$ python3 -q
>>> import numpy as np
>>> np.set_printoptions(precision=3, suppress=True, linewidth=140)
>>> tidy = lambda a: np.round(a, 3) + 0
>>> A = np.array([[-0.6, -1.2, 1.0], [-1.6, 0.3, 0.2], [0.8, -1.3, 0.9]])
>>> A
array([[-0.6, -1.2,  1. ],
       [-1.6,  0.3,  0.2],
       [ 0.8, -1.3,  0.9]])
>>> Uu, sv, Vt = np.linalg.svd(A)
>>> tidy(sv)
array([2.264, 1.869, 0.094])
>>> np.argmax(sv[:-1] / (sv[1:] + 1e-6)) + 1
np.int64(2)
>>> B = Uu[:, :2] @ np.diag(sv[:2]) @ Vt[:2]
>>> np.linalg.matrix_rank(A, rtol=0.05)
np.int64(2)
>>> tidy(np.linalg.norm(A - B, 2)), tidy(sv[2])
(np.float64(0.094), np.float64(0.094))
>>> tidy(np.linalg.norm(A - B) / np.linalg.norm(A))
np.float64(0.032)
>>> Uu, sv, Vt = np.linalg.svd(A, full_matrices=False)
>>> tidy(Uu.T @ Uu)
array([[1., 0., 0.],
       [0., 1., 0.],
       [0., 0., 1.]])
>>> tidy(np.abs(Vt[0]))
array([0.331, 0.781, 0.53 ])
>>> tidy(Uu.T @ A @ Vt.T)
array([[2.264, 0.   , 0.   ],
       [0.   , 1.869, 0.   ],
       [0.   , 0.   , 0.094]])
>>> np.abs(Uu[:, 0]).round(6).argmax()
np.int64(2)
>>> tidy(sv / sv[0])
array([1.   , 0.825, 0.042])
>>> proj = np.triu(np.array([[0, 1, 2], [1, 2, 4], [4, 3, 3]]), 1) + np.eye(3)
>>> B = proj @ A @ np.linalg.inv(proj)
>>> tidy(np.poly(B))
array([ 1.   , -0.6  , -2.91 ,  0.398])
>>> tidy(np.linalg.det(B))
np.float64(-0.398)
>>> f = np.array([-1, 0, -2])
>>> B = A + np.outer(f, np.eye(3)[2])
>>> tidy(np.linalg.det(B) / np.linalg.det(A)), tidy(1 + np.linalg.solve(A, f)[2])
(np.float64(-4.93), np.float64(-4.93))
>>> np.linalg.matrix_rank(np.linalg.inv(B) - np.linalg.inv(A), tol=1e-8)
np.int64(1)
>>> B = np.array([[1, 1], [1, -1]])
>>> rng = np.random.default_rng(82)
>>> K = np.kron(B, np.kron(B, B))[rng.permutation(8)][:2]
>>> K
array([[ 1,  1,  1,  1, -1, -1, -1, -1],
       [ 1, -1, -1,  1,  1, -1, -1,  1]])
>>> W = np.array([[1, 0, 1, 0],
...     [0, 2, -1, -2],
...     [-1, 1, -1, -1],
...     [-1, 2, 0, -1],
...     [3, 0, -1, 3],
...     [1, 0, 3, -3],
...     [0, -3, -1, -1],
...     [-3, -2, 3, 1]])
>>> coef = np.array([0, -3, 3, 2])
>>> act = np.maximum(K @ W + coef, 0)
>>> np.linalg.matrix_rank(act)
np.int64(2)
>>> Z = np.array([[-3, -3, 1], [-2, -3, -3], [1, -2, -2], [-3, 0, -1]])
>>> W @ Z
array([[ -2,  -5,  -1],
       [  1,  -4,  -2],
       [  3,   2,  -1],
       [  2,  -3,  -6],
       [-19,  -7,   2],
       [  9,  -9,  -2],
       [  8,  11,  12],
       [ 13,   9,  -4]])
>>> act @ Z
array([[-14, -21, -21],
       [-30, -12, -24]])
